In [1]: import numpy as np

In [2]: np.set_printoptions(precision=1, suppress=True, linewidth=140, sign=" ")

In [3]: def tidy(a):
   ...:     return np.round(a, 1) + 0
   ...: 

In [4]: A2 = np.array([[1, -2, -2, -3, -3, 1, 3, -3, -3],
   ...:     [1, 0, 1, -2, -3, -2, -1, 0, 2],
   ...:     [0, 2, -3, -2, -3, 0, 1, 1, 2],
   ...:     [3, 2, 3, -1, 1, -1, 3, -1, -2],
   ...:     [-3, 3, 1, 1, -3, -3, 3, -3, 2],
   ...:     [-3, 2, 0, 2, 2, 2, 2, 1, 3],
   ...:     [-2, 1, 0, 0, 1, 2, -3, 2, 1],
   ...:     [2, 0, 1, -3, 0, 0, -3, -2, -2],
   ...:     [-2, -2, 2, -2, -2, 0, 3, -3, 3]])

In [5]: mat = A2.T @ A2

In [6]: print(mat)
[[ 41  -9   3 -19   2  -5 -10  -2 -34]
 [ -9  30   3  11   2  -7   6   7  13]
 [  3   3  29   1   8 -10   5 -11   2]
 [-19  11   1  36  25   3  -2  19  11]
 [  2   2   8  25  46  17 -20  24 -10]
 [ -5  -7 -10   3  17  23  -9  13  -3]
 [-10   6   5  -2 -20  -9  60 -27   9]
 [ -2   7 -11  19  24  13 -27  38   7]
 [-34  13   2  11 -10  -3   9   7  48]]

In [7]: print([round(float(x), 1) for x in np.linalg.svd(mat, compute_uv=False)[:3]])
[111.9, 97.9, 48.3]

In [8]: print(tidy(np.linalg.norm(mat, 2) / np.linalg.norm(mat)))
0.7

In [9]: print(np.linalg.matrix_rank(mat, rtol=0.1))
7

In [10]: ev, evecs = np.linalg.eigvalsh(mat)
Traceback (most recent call last):
  Cell In[10], line 1
    ev, evecs = np.linalg.eigvalsh(mat)
ValueError: too many values to unpack (expected 2)


In [11]: ev, evecs = np.linalg.eigh(mat)

In [12]: print(tidy(evecs.T @ evecs))
[[ 1.  0.  0.  0.  0.  0.  0.  0.  0.]
 [ 0.  1.  0.  0.  0.  0.  0.  0.  0.]
 [ 0.  0.  1.  0.  0.  0.  0.  0.  0.]
 [ 0.  0.  0.  1.  0.  0.  0.  0.  0.]
 [ 0.  0.  0.  0.  1.  0.  0.  0.  0.]
 [ 0.  0.  0.  0.  0.  1.  0.  0.  0.]
 [ 0.  0.  0.  0.  0.  0.  1.  0.  0.]
 [ 0.  0.  0.  0.  0.  0.  0.  1.  0.]
 [ 0.  0.  0.  0.  0.  0.  0.  0.  1.]]

In [13]: print(tidy(ev.sum()), np.trace(mat))
351.0 351

In [14]: print(tidy(np.linalg.eigvalsh(mat + -2 * np.eye(9))))
[ -1.9  -0.5  10.1  13.2  25.9  34.1  46.3  95.9 109.9]

In [15]: print(tidy(evecs.T @ mat @ evecs))
[[   0.1    0.     0.     0.     0.     0.     0.     0.     0. ]
 [   0.     1.5    0.     0.     0.     0.     0.     0.     0. ]
 [   0.     0.    12.1    0.     0.     0.     0.     0.     0. ]
 [   0.     0.     0.    15.2    0.     0.     0.     0.     0. ]
 [   0.     0.     0.     0.    27.9    0.     0.     0.     0. ]
 [   0.     0.     0.     0.     0.    36.1    0.     0.     0. ]
 [   0.     0.     0.     0.     0.     0.    48.3    0.     0. ]
 [   0.     0.     0.     0.     0.     0.     0.    97.9    0. ]
 [   0.     0.     0.     0.     0.     0.     0.     0.   111.9]]

In [16]: print(tidy(np.abs(evecs[:, -1])))
[ 0.   0.   0.1  0.3  0.5  0.2  0.5  0.5  0. ]

In [17]: print(tidy(ev))
[   0.1    1.5   12.1   15.2   27.9   36.1   48.3   97.9  111.9]

In [18]: print((ev > 1e-8).sum(), (ev < -1e-8).sum())
9 0
